% python3 -q
>>> import numpy as np
>>> from numpy import linalg as LA
>>> np.set_printoptions(precision=2, suppress=True, linewidth=160, legacy="1.25")
>>> feats = np.load("a.npy")
>>> feats
array([[0, 1, 0],
       [0, 0, 1],
       [1, 0, 0]])
>>> feats @ feats.T
array([[1, 0, 0],
       [0, 1, 0],
       [0, 0, 1]])
>>> feats[:, 2] @ feats[:, 0]
0
>>> feats.T @ feats
array([[1, 0, 0],
       [0, 1, 0],
       [0, 0, 1]])
>>> x0 = np.array([-1, -2, -2])
>>> target = feats @ x0
>>> target
array([-2, -2, -1])
>>> LA.solve(feats, 4 * target)
array([-4., -8., -8.])
>>> LA.solve(feats.T, feats[2])
array([0., 0., 1.])
>>> LA.solve(feats, target + feats[:, 1])
array([-1., -1., -2.])
>>> np.kron(np.eye(2, dtype=int), feats)
array([[0, 1, 0, 0, 0, 0],
       [0, 0, 1, 0, 0, 0],
       [1, 0, 0, 0, 0, 0],
       [0, 0, 0, 0, 1, 0],
       [0, 0, 0, 0, 0, 1],
       [0, 0, 0, 1, 0, 0]])
>>> round(LA.eigvals(feats).sum().real, 2)
0.0
>>> round(float(LA.det(feats[::-1])), 2)
-1.0
>>> O, evecs = LA.qr(feats[:, :1])[0], LA.qr(feats[:, 1:])[0]
>>> sigma = LA.svd(O.T @ evecs, compute_uv=False)
>>> (sigma > 0.9).sum()
0
>>> sigma
array([0.])
>>> round(LA.norm(O @ O.T - evecs @ evecs.T, 2), 2)
1.0
>>> r0 = np.array([1, 5])
>>> np.array([np.convolve(row, r0, "same") for row in feats])
array([[0, 1, 5],
       [0, 0, 1],
       [1, 5, 0]])
>>> M = np.loadtxt("data.csv", delimiter=",")
>>> M
array([[ 0., -2.,  2.],
       [-2.,  0.,  2.],
       [-2., -2.,  4.]])
>>> x0 = np.array([-2, 0, 1])
>>> LA.norm(M @ x0) <= LA.norm(M, 2) * LA.norm(x0) + 1e-9
True
>>> np.einsum("ij,j->i", M, x0)
array([2., 6., 8.])
>>> np.sign((M @ x0).round(6))
array([1., 1., 1.])
>>> M @ x0
array([2., 6., 8.])
>>> np.round(LA.norm(M, 2) / LA.norm(M), 2)
0.95
>>> LA.matrix_rank(M, rtol=0.1)
2
>>> W0 = np.loadtxt("layer1.csv", delimiter=",")
>>> W0
array([[2., 2., 2., 2.],
       [2., 4., 4., 4.],
       [2., 4., 6., 6.],
       [2., 4., 6., 8.]])
>>> x0 = np.ones(4)
>>> for _ in range(5):
...     x0 = W0 @ x0
...     x0 /= LA.norm(x0)
...     print(round(x0 @ W0 @ x0, 2))
... 
16.56
16.58
16.58
16.58
16.58
>>> x0
array([0.23, 0.43, 0.58, 0.66])
